$ ipython --no-banner

In [1]: import numpy as np

In [2]: np.set_printoptions(suppress=True, linewidth=100)

In [3]: rnd = lambda a: np.round(a, 4) + 0

In [4]: W0 = 4 * np.eye(4) + np.ones((4, 4))

In [5]: W0
Out[5]: 
array([[5., 1., 1., 1.],
       [1., 5., 1., 1.],
       [1., 1., 5., 1.],
       [1., 1., 1., 5.]])

In [6]: x = np.array([0, 0, 0, 0])

In [7]: rhs = W0 @ x

In [8]: rhs
Out[8]: array([0., 0., 0., 0.])

In [9]: rnd(np.linalg.solve(W0, rhs))
Out[9]: array([0., 0., 0., 0.])

In [10]: rnd(np.linalg.solve(W0, 4 * rhs))
Out[10]: array([0., 0., 0., 0.])

In [11]: rnd(np.linalg.solve(W0, rhs + W0[:, 2]))
Out[11]: array([0., 0., 1., 0.])

In [12]: A2 = W0 / np.sqrt((W0 ** 2).mean(axis=1, keepdims=True))

In [13]: np.linalg.matrix_rank(A2) == np.linalg.matrix_rank(W0)
Out[13]: np.True_

In [14]: rnd(np.linalg.norm(A2, axis=1))
Out[14]: array([2., 2., 2., 2.])

In [15]: A2 = np.array([[2, 2, 0, 0], [-1, -1, 0, 2], [-1, -2, -1, -2], [-1, -1, 1, 0]])

In [16]: mat = A2.T @ A2

In [17]: mat
Out[17]: 
array([[ 7,  8,  0,  0],
       [ 8, 10,  1,  2],
       [ 0,  1,  2,  2],
       [ 0,  2,  2,  8]])

In [18]: # symmetric

In [19]: rng = np.random.default_rng(799)

In [20]: lab = rng.permutation(4)

In [21]: lab
Out[21]: array([3, 2, 1, 0])

In [22]: A2 = mat[lab][:, lab]

In [23]: rnd(np.linalg.det(A2)), rnd(np.linalg.det(mat[lab]))
Out[23]: (np.float64(16.0), np.float64(16.0))

In [24]: arr = np.triu(rng.random((3, 3)) < 0.8, 1).astype(int)

In [25]: arr = arr + arr.T

In [26]: arr
Out[26]: 
array([[0, 1, 0],
       [1, 0, 1],
       [0, 1, 0]])

In [27]: # column 2 repeats column 0

In [28]: lab = rng.permutation(3)

In [29]: lab
Out[29]: array([1, 0, 2])

In [30]: A2 = arr[lab][:, lab]

In [31]: np.allclose(A2, arr)
Out[31]: False

In [32]: A2
Out[32]: 
array([[0, 1, 1],
       [1, 0, 0],
       [1, 0, 0]])

In [33]: arr @ arr
Out[33]: 
array([[1, 0, 1],
       [0, 2, 0],
       [1, 0, 1]])

In [34]: Lm = np.diag(arr.sum(axis=1)) - arr

In [35]: Lm
Out[35]: 
array([[ 1, -1,  0],
       [-1,  2, -1],
       [ 0, -1,  1]])

In [36]: rnd(np.linalg.eigvalsh(Lm))
Out[36]: array([0., 1., 3.])

In [37]: Lm @ np.ones(3)
Out[37]: array([0., 0., 0.])

In [38]: W1 = np.array([[-2, -1], [1, 0], [2, 0]])

In [39]: c = np.array([-1, 1])

In [40]: H = np.maximum(Lm @ W1 + c, 0)

In [41]: (H > 0).astype(int)
Out[41]: 
array([[0, 0],
       [1, 1],
       [0, 1]])

In [42]: rnd((H > 0).mean(axis=0))
Out[42]: array([0.3333, 0.6667])

In [43]: H
Out[43]: 
array([[0, 0],
       [1, 2],
       [0, 1]])

In [44]: C = np.array([[9, 9, 2], [5, 2, 4]])

In [45]: W1 @ C
Out[45]: 
array([[-23, -20,  -8],
       [  9,   9,   2],
       [ 18,  18,   4]])

In [46]: (H @ C).round(6).argmax(axis=1)
Out[46]: array([0, 0, 0])

In [47]: H @ C
Out[47]: 
array([[ 0,  0,  0],
       [19, 13, 10],
       [ 5,  2,  4]])

In [48]: G = H.T @ H

In [49]: (H @ H.T).shape
Out[49]: (3, 3)

In [50]: G
Out[50]: 
array([[1, 2],
       [2, 5]])
